>>> import numpy as np
>>> import numpy.linalg as la
>>> np.set_printoptions(precision=2, suppress=True, linewidth=200)
>>> def tidy(a):
...     return np.round(a, 2) + 0
... 
>>> feats = np.load("m.npy")
>>> print(feats)
[[-0.41 -0.42  3.27 -0.14 -3.   -1.76  1.22  0.58]
 [ 1.72 -1.65 -0.52 -0.83  3.25 -0.57  2.55  1.02]
 [-0.84  1.59 -0.48  3.84 -0.87 -0.28 -0.91 -2.26]
 [ 1.6  -1.28  1.6   2.54  2.9  -0.61  1.63 -0.54]
 [ 1.53  0.97 -0.99  0.89 -3.33  2.8   0.63 -0.81]
 [-1.23  2.12  1.73 -0.58 -0.66 -1.79  0.28  3.46]
 [-1.82 -1.25  0.33 -0.72 -2.84  1.4   1.96 -2.38]
 [-0.72 -3.48 -2.87 -0.37  0.54 -1.03 -1.6   0.25]
 [ 0.21 -4.58 -0.31 -0.24 -0.28  1.05 -0.4   1.58]
 [ 0.02 -2.21  3.19  1.71  0.93 -0.45 -1.7  -1.76]
 [ 2.03 -1.73  3.37 -0.39  0.2  -0.88 -2.03  1.19]
 [ 1.8  -0.16 -4.1  -0.67 -0.9   1.12 -0.09  1.54]
 [ 0.15  2.41  0.58  1.57 -1.42  2.61 -1.3   2.42]
 [-1.18  3.02  1.59  2.2  -2.26 -1.37  0.19 -0.36]
 [ 0.42  1.09 -1.75 -3.56  0.9   1.1  -1.52  1.89]
 [ 1.33  1.82  0.03 -3.49  1.24  1.22 -0.15  2.16]
 [ 0.03 -0.24  1.05 -0.63 -3.81 -0.27 -2.56  1.53]
 [-3.33 -0.11  2.13 -2.26  0.19 -0.49  1.39 -1.45]
 [ 1.79 -1.79  0.35 -2.18  1.29 -2.86 -1.55 -1.22]
 [ 0.96  0.43  0.46 -1.15  0.35  4.5  -1.39 -0.11]
 [ 0.53  1.3  -0.42  0.48 -2.13 -1.61  1.82 -3.5 ]
 [ 0.95  2.35 -3.68 -1.31  0.44 -0.02 -1.73  0.39]
 [-0.46  1.07 -0.79 -0.28  2.88 -3.73  0.69  0.56]
 [ 0.81 -3.02 -0.49 -0.44  2.69  0.33  2.52  1.05]
 [-2.45  1.89  2.38  2.22  0.08  1.04  0.84  1.74]
 [-0.11  1.77 -0.49  0.63  1.37  3.58  1.39  2.14]
 [ 0.43 -0.26 -1.   -1.42 -0.56 -1.59  0.6   4.31]]
>>> W = np.array([[0, 1, 0],
...     [3, 2, 2],
...     [1, 2, 2],
...     [0, 2, 0],
...     [2, 3, 0],
...     [2, 3, 0],
...     [2, 1, 1],
...     [0, 1, 1]])
>>> c = np.array([3, 2, 1])
>>> H = np.maximum(feats @ W + c, 0)
>>> print(la.matrix_rank(H))
3
>>> print((H > 0).astype(int))
[[0 0 1]
 [1 1 1]
 [1 1 1]
 [1 1 1]
 [1 1 1]
 [1 1 1]
 [1 0 0]
 [0 0 0]
 [0 0 0]
 [0 1 0]
 [0 1 1]
 [0 0 0]
 [1 1 1]
 [1 1 1]
 [1 1 1]
 [1 1 1]
 [0 0 1]
 [1 0 1]
 [0 0 0]
 [1 1 1]
 [1 0 1]
 [1 0 0]
 [1 1 1]
 [1 1 0]
 [1 1 1]
 [1 1 1]
 [0 0 1]]
>>> cent = np.array([[3, 0, -2], [-2, 1, 0], [-2, 2, 0]])
>>> print((H @ cent).round(6).argmax(axis=1))
[1 1 1 1 0 1 0 0 0 1 1 0 1 1 0 1 1 0 0 1 0 0 0 1 1 1 1]
>>> print(W @ cent)
[[-2  1  0]
 [ 1  6 -6]
 [-5  6 -2]
 [-4  2  0]
 [ 0  3 -4]
 [ 0  3 -4]
 [ 2  3 -4]
 [-4  3  0]]
>>> D = la.norm(feats[:, None] - feats[None], axis=-1)
>>> print(D.mean(axis=1).argmax())
2
>>> print(tidy(D[:5, :5]))
[[0.   7.96 7.31 7.23 6.93]
 [7.96 0.   8.87 4.41 8.47]
 [7.31 8.87 0.   6.63 5.91]
 [7.23 4.41 6.63 0.   8.12]
 [6.93 8.47 5.91 8.12 0.  ]]
>>> print(np.flatnonzero(D[19] < D.mean() / 2))
[19]
>>> print(D[19].round(6).argsort(kind="stable")[:4])
[19 25 12 15]
>>> print(np.unravel_index(D.round(6).argmax(), D.shape))
(np.int64(4), np.int64(22))
>>> print(la.matrix_rank(D ** 2))
10
>>> print(D.shape)
(27, 27)
>>> Xs = (feats - feats.mean(axis=0)) / feats.std(axis=0)
>>> print(tidy(Xs.std(axis=0)))
[1. 1. 1. 1. 1. 1. 1. 1.]
>>> print(np.argwhere(np.abs(Xs) > 2))
[[ 2  3]
 [ 8  1]
 [11  2]
 [17  0]
 [19  5]
 [20  7]
 [21  2]
 [22  5]
 [26  7]]
>>> c = la.lstsq(np.delete(Xs, 6, axis=1), Xs[:, 6])[0]
>>> print(tidy(1 - np.var(Xs[:, 6] - np.delete(Xs, 6, axis=1) @ c)))
0.11
>>> print(tidy(c))
[-0.23  0.   -0.01  0.09  0.26  0.01 -0.1 ]
>>> print(np.abs(c).argmax())
4
>>> idx = feats[:, 3] > np.median(feats[:, 3])
>>> r0 = feats[idx].mean(axis=0) - feats[~idx].mean(axis=0)
>>> print(tidy((((feats - feats.mean(axis=0)) @ r0 > 0) == idx).mean()))
0.81
>>> print(idx.astype(int))
[1 0 1 1 1 0 0 1 1 1 0 0 1 1 0 0 0 0 0 0 1 0 1 0 1 1 0]
>>> print(tidy(r0))
[-0.58  0.33  0.63  2.56 -0.48 -0.07  0.32 -0.95]
>>> J = np.load("dump.npy")
>>> print(J)
[[ 0.  0.  0.  0. -1. -1. -1.  0.  1.]
 [ 0.  0.  0.  0.  0.  0.  0. -1.  2.]
 [ 0.  0.  0.  0.  0. -2.  2.  0.  0.]
 [ 0.  0.  0.  0.  2.  1.  1.  0. -2.]
 [-1.  0.  0.  2.  0.  0.  0.  0.  0.]
 [-1.  0. -2.  1.  0.  0.  0.  0.  0.]
 [-1.  0.  2.  1.  0.  0.  0.  0.  0.]
 [ 0. -1.  0.  0.  0.  0.  0.  0.  0.]
 [ 1.  2.  0. -2.  0.  0.  0.  0.  0.]]
>>> print([round(float(la.det(J[:i, :i])), 2) + 0 for i in range(1, 10)])
[0.0, 0.0, 0.0, 0.0, 0.0, 0.0, 0.0, 16.0, 0.0]
>>> print(tidy(la.eigvalsh(J).min()))
-3.95
>>> rng = np.random.default_rng(4525)
>>> idx = rng.integers(0, 3, 6)
>>> K = np.array([[3, -3, 3, -3, 2, -1],
...     [1, -2, 2, -2, -3, 0],
...     [1, -2, 1, 3, 1, -1],
...     [-3, -2, -1, -3, 1, -3],
...     [-2, 3, -1, 3, 0, 0],
...     [3, 2, -2, -1, 3, -2]]) * (idx[:, None] == idx)
>>> print(K)
[[ 3  0  0  0  0 -1]
 [ 0 -2  0 -2 -3  0]
 [ 0  0  1  0  0  0]
 [ 0 -2  0 -3  1  0]
 [ 0  3  0  3  0  0]
 [ 3  0  0  0  0 -2]]
>>> # 3 blocks once reordered
>>> idx = rng.permutation(6)
>>> A2 = K[:, idx] * rng.choice([-1, 1], 6)
>>> print(A2)
[[-1  0  0  0  0 -3]
 [ 0 -2  0 -3 -2  0]
 [ 0  0 -1  0  0  0]
 [ 0 -3  0  1 -2  0]
 [ 0  3  0  0  3  0]
 [-2  0  0  0  0 -3]]
>>> Uu, _, Vh = la.svd(K.T @ A2)
>>> print(idx)
[5 3 2 4 1 0]
>>> vec = np.array([-3, 0, 4, -2, 0, -1])
>>> target = K @ vec
>>> c, lr = np.zeros(6), 1 / la.norm(K, 2) ** 2
>>> for i in range(250):
...     c -= lr * K.T @ (K @ c - target)
...     if i % 50 == 0: print(i, round(la.norm(K @ c - target), 2))
... 
0 6.22
50 1.45
100 0.69
150 0.41
200 0.27
>>> print(tidy(la.cond(K)))
13.38
>>> print(tidy(c))
[-2.92 -0.24  3.99 -1.8   0.04 -0.84]
>>> idx = rng.permutation(6)
>>> print(idx)
[2 5 1 4 0 3]
>>> A2 = K[idx][:, idx]
>>> print(tidy(la.det(A2)), tidy(la.det(K[idx])))
27.0 -27.0
>>> print(np.trace(A2))
-3
>>> print(np.diag(A2))
[ 1 -2 -2  0  3 -3]
>>> print(np.allclose(A2, K))
False
>>> print(tidy(np.sort(np.abs(la.eigvals(A2)))))
[1.   1.3  1.62 1.62 2.3  3.43]
>>> A2 = K[0, 0] * K[1:] - np.outer(K[1:, 0], K[0])
>>> print(A2)
[[ 0 -6  0 -6 -9  0]
 [ 0  0  3  0  0  0]
 [ 0 -6  0 -9  3  0]
 [ 0  9  0  9  0  0]
 [ 0  0  0  0  0 -3]]
>>> print(K[:, 0] / K[0, 0])
[1. 0. 0. 0. 0. 1.]
>>> mat = np.loadtxt("mat.csv", delimiter=",")
>>> print(mat)
[[ 4.16  8.84 -0.6   4.79  0.81 14.57  5.72 11.2 ]
 [ 4.05  9.57  1.45  5.33  1.6  16.89  5.85 11.  ]
 [ 4.93 10.75 -1.15  4.83 -0.49 15.12  6.21 11.29]
 [ 5.32 11.16  0.02  5.29 -0.81 15.68  4.43 10.6 ]
 [ 5.11  8.9   1.32  6.45 -0.44 13.32  6.68  9.98]
 [ 4.06  9.09  0.42  4.42 -1.27 14.94  3.39 10.21]
 [ 4.03 10.88  0.84  3.96 -1.45 16.09  5.21 10.85]
 [ 3.49 11.78  0.01  5.82  2.15 13.33  4.42  9.86]
 [ 4.19  8.57 -0.27  4.7   0.7  13.77  4.82  9.78]
 [ 4.86  9.79 -0.29  4.53 -0.8  13.52  5.62  9.  ]
 [ 5.91 10.32  1.68  4.8  -0.13 14.23  2.99 10.18]
 [ 5.16 11.13 -0.47  5.05  0.85 13.48  5.46  9.29]
 [ 3.55 11.    1.16  5.71  0.22 13.06  6.46  9.04]
 [ 5.87  9.25 -0.1   4.63 -2.2  16.1   6.05  8.86]
 [ 5.16 10.89 -2.66  3.32 -0.61 14.68  5.09 10.61]
 [ 3.96  9.91  0.73  3.08  0.44 14.11  5.07  8.52]
 [ 4.02 11.65  0.34  4.87 -1.19 14.63  6.8   8.93]
 [ 4.85  9.99 -0.92  5.65  0.48 14.83  5.65 10.23]
 [ 4.6  11.61  1.75  4.18  0.24 14.3   5.08 11.21]
 [ 3.08  8.93 -1.29  3.38 -1.8  14.48  4.81 10.21]
 [ 4.7   8.13  0.95  4.8   0.55 14.84  6.66  9.53]
 [ 6.98 10.08 -0.93  4.98  1.31 15.68  5.53 10.15]
 [ 5.02 10.37 -0.06  4.98 -0.52 14.55  3.63  9.71]
 [ 5.44  8.1   2.71  3.67 -0.12 14.07  5.41  8.75]
 [ 5.45  9.72 -0.07  4.72 -1.48 16.25  5.61 11.11]
 [ 4.26  8.56  1.49  5.85 -0.17 15.13  4.09 11.09]
 [ 4.96 11.15  0.38  6.06  0.36 15.07  5.58 10.3 ]
 [ 4.48  9.21  1.14  5.4   0.39 13.78  4.56 10.72]
 [ 6.07  9.65 -1.38  4.7  -1.04 14.67  2.82  8.63]
 [ 6.04  8.86 -0.88  5.49  1.2  15.48  3.45 11.75]]
>>> Xs = mat - mat.mean(axis=0)
>>> evecs = la.svd(Xs)[2][:1]
>>> A2 = Xs - Xs @ evecs.T @ evecs
>>> print(tidy(np.diag(evecs.T @ evecs)))
[0.08 0.   0.44 0.04 0.13 0.16 0.11 0.04]
>>> print(tidy(la.norm(A2) / la.norm(Xs)))
0.89
>>> print(tidy(np.cov(Xs @ evecs.T, rowvar=False)))
1.73
>>> Uu, sigma, Vh = la.svd(mat)
>>> print(np.argmax(sigma[:-1] / (sigma[1:] + 1e-6)) + 1)
1
>>> A2 = Uu[:, :1] @ np.diag(sigma[:1]) @ Vh[:1]
>>> print(la.matrix_rank(A2))
1
>>> print(la.matrix_rank(mat, rtol=0.05))
4
>>> print(tidy(np.abs(mat - A2).max()))
2.83
>>> A2 = mat / la.norm(mat, axis=1, keepdims=True)
>>> C2 = A2 @ A2.T
>>> print(tidy(np.degrees(np.arccos(np.clip(C2[19, 7], -1, 1)))))
15.16
>>> arr = np.load("block14.npy")
>>> print(arr)
[[3. 0. 0. 0. 0. 0.]
 [0. 9. 0. 7. 4. 1.]
 [0. 0. 0. 4. 7. 2.]
 [0. 8. 4. 1. 5. 1.]
 [0. 3. 2. 6. 2. 6.]
 [0. 8. 3. 1. 7. 9.]]
>>> idx = rng.permutation(6)
>>> print(idx)
[5 3 1 0 2 4]
>>> A2 = arr[idx][:, idx]
>>> print(np.trace(A2))
24.0
>>> vec = np.array([0, 0, 3, 2, 0, 1])
>>> target = arr @ vec
>>> c, lr = np.zeros(6), 1 / la.norm(arr, 2) ** 2
>>> for i in range(8):
...     c -= lr * arr.T @ (arr @ c - target)
...     if i % 2 == 0: print(i, round(la.norm(arr @ c - target), 2))
... 
0 10.61
2 9.57
4 8.76
6 8.13
>>> print(tidy(la.cond(arr)))
8.94
>>> print(tidy(la.det(arr)))
46368.0
>>> print((la.matrix_power((arr != 0) + (arr.T != 0) + np.eye(6), 6) > 0).astype(int))
[[1 0 0 0 0 0]
 [0 1 1 1 1 1]
 [0 1 1 1 1 1]
 [0 1 1 1 1 1]
 [0 1 1 1 1 1]
 [0 1 1 1 1 1]]
>>> X, _ = la.qr(np.array([[0.6, -1.0, 1.9, -0.8, -1.3],
...     [2.4, -0.1, -0.9, 0.0, 0.1],
...     [0.6, -0.3, -0.3, -0.7, -0.3],
...     [0.8, -0.4, -0.3, 1.2, 1.4],
...     [-1.1, -1.2, -1.3, 0.8, 0.0]]))
>>> print(tidy(X))
[[-0.21  0.61  0.75  0.06  0.13]
 [-0.83  0.06 -0.36  0.12  0.4 ]
 [-0.21  0.18 -0.12  0.6  -0.74]
 [-0.28  0.24 -0.12 -0.79 -0.48]
 [ 0.38  0.73 -0.53  0.05  0.2 ]]
>>> # columns are unit length and at right angles
>>> O, Rm = la.qr(X)
>>> print(O.shape, Rm.shape)
(5, 5) (5, 5)
>>> print(tidy(np.trace(O @ O.T)))
5.0
>>> print(tidy(np.abs(np.diag(Rm))))
[1. 1. 1. 1. 1.]
>>> theta = np.radians(60)
>>> Rm = np.eye(5)
>>> Rm[0, 0] = Rm[3, 3] = np.cos(theta)
>>> Rm[0, 3], Rm[3, 0] = -np.sin(theta), np.sin(theta)
>>> print(tidy(Rm))
[[ 0.5   0.    0.   -0.87  0.  ]
 [ 0.    1.    0.    0.    0.  ]
 [ 0.    0.    1.    0.    0.  ]
 [ 0.87  0.    0.    0.5   0.  ]
 [ 0.    0.    0.    0.    1.  ]]
>>> A2 = X @ Rm.T
>>> print(tidy(la.svd(X, compute_uv=False)), tidy(la.svd(A2, compute_uv=False)))
[1. 1. 1. 1. 1.] [1. 1. 1. 1. 1.]
>>> print(tidy(np.abs(A2 - X).max(axis=0)))
[0.82 0.   0.   0.78 0.  ]
>>> print(np.allclose(X @ X.T, A2 @ A2.T))
True
>>> A = np.loadtxt("a.csv", delimiter=",")
>>> print(A)
[[2. 2. 0. 3. 3. 1. 2. 3. 3.]
 [3. 2. 2. 0. 3. 3. 1. 2. 3.]
 [3. 3. 2. 2. 0. 3. 3. 1. 2.]
 [2. 3. 3. 2. 2. 0. 3. 3. 1.]
 [1. 2. 3. 3. 2. 2. 0. 3. 3.]
 [3. 1. 2. 3. 3. 2. 2. 0. 3.]
 [3. 3. 1. 2. 3. 3. 2. 2. 0.]
 [0. 3. 3. 1. 2. 3. 3. 2. 2.]
 [2. 0. 3. 3. 1. 2. 3. 3. 2.]]
>>> A2 = np.array([[0, 1, 2],
...     [0, 0, 2],
...     [1, 2, 0],
...     [0, 2, 2],
...     [1, 0, 2],
...     [0, 1, 0],
...     [2, 0, 1],
...     [2, 2, 1],
...     [1, 2, 0]])
>>> print(np.vstack([A, A2.T]).shape)
(12, 9)
>>> print(A @ A2)
[[16. 21. 25.]
 [14. 20. 19.]
 [12. 20. 20.]
 [18. 20. 24.]
 [14. 27. 19.]
 [12. 21. 22.]
 [12. 16. 26.]
 [17. 19. 17.]
 [18. 26. 18.]]
>>> print(np.einsum("ik,kj->ji", A, A2))
[[16. 14. 12. 18. 14. 12. 12. 17. 18.]
 [21. 20. 20. 20. 27. 21. 16. 19. 26.]
 [25. 19. 20. 24. 19. 22. 26. 17. 18.]]
>>> print(la.matrix_rank(np.vstack([A, A2.T])))
9
>>> Uu, sigma, Vh = la.svd(J, full_matrices=False)
>>> print(Uu.shape, sigma.shape, Vh.shape)
(9, 9) (9,) (9, 9)
>>> print(tidy(Uu.T @ Uu))
[[1. 0. 0. 0. 0. 0. 0. 0. 0.]
 [0. 1. 0. 0. 0. 0. 0. 0. 0.]
 [0. 0. 1. 0. 0. 0. 0. 0. 0.]
 [0. 0. 0. 1. 0. 0. 0. 0. 0.]
 [0. 0. 0. 0. 1. 0. 0. 0. 0.]
 [0. 0. 0. 0. 0. 1. 0. 0. 0.]
 [0. 0. 0. 0. 0. 0. 1. 0. 0.]
 [0. 0. 0. 0. 0. 0. 0. 1. 0.]
 [0. 0. 0. 0. 0. 0. 0. 0. 1.]]
>>> print(tidy(np.cumsum(sigma ** 2) / np.sum(sigma ** 2)))
[0.29 0.58 0.73 0.87 0.93 0.99 1.   1.   1.  ]
>>> print(np.allclose(Uu * sigma @ Vh, J))
True
>>> print(tidy(sigma))
[3.95 3.95 2.83 2.83 1.78 1.78 0.49 0.49 0.  ]
>>> print(tidy(np.sqrt((sigma ** 2).sum())), tidy(la.norm(J)))
7.35 7.35
>>> print(tidy(Vh @ Vh.T))
[[1. 0. 0. 0. 0. 0. 0. 0. 0.]
 [0. 1. 0. 0. 0. 0. 0. 0. 0.]
 [0. 0. 1. 0. 0. 0. 0. 0. 0.]
 [0. 0. 0. 1. 0. 0. 0. 0. 0.]
 [0. 0. 0. 0. 1. 0. 0. 0. 0.]
 [0. 0. 0. 0. 0. 1. 0. 0. 0.]
 [0. 0. 0. 0. 0. 0. 1. 0. 0.]
 [0. 0. 0. 0. 0. 0. 0. 1. 0.]
 [0. 0. 0. 0. 0. 0. 0. 0. 1.]]
>>> print(tidy(Uu.T @ J @ Vh.T))
[[3.95 0.   0.   0.   0.   0.   0.   0.   0.  ]
 [0.   3.95 0.   0.   0.   0.   0.   0.   0.  ]
 [0.   0.   2.83 0.   0.   0.   0.   0.   0.  ]
 [0.   0.   0.   2.83 0.   0.   0.   0.   0.  ]
 [0.   0.   0.   0.   1.78 0.   0.   0.   0.  ]
 [0.   0.   0.   0.   0.   1.78 0.   0.   0.  ]
 [0.   0.   0.   0.   0.   0.   0.49 0.   0.  ]
 [0.   0.   0.   0.   0.   0.   0.   0.49 0.  ]
 [0.   0.   0.   0.   0.   0.   0.   0.   0.  ]]
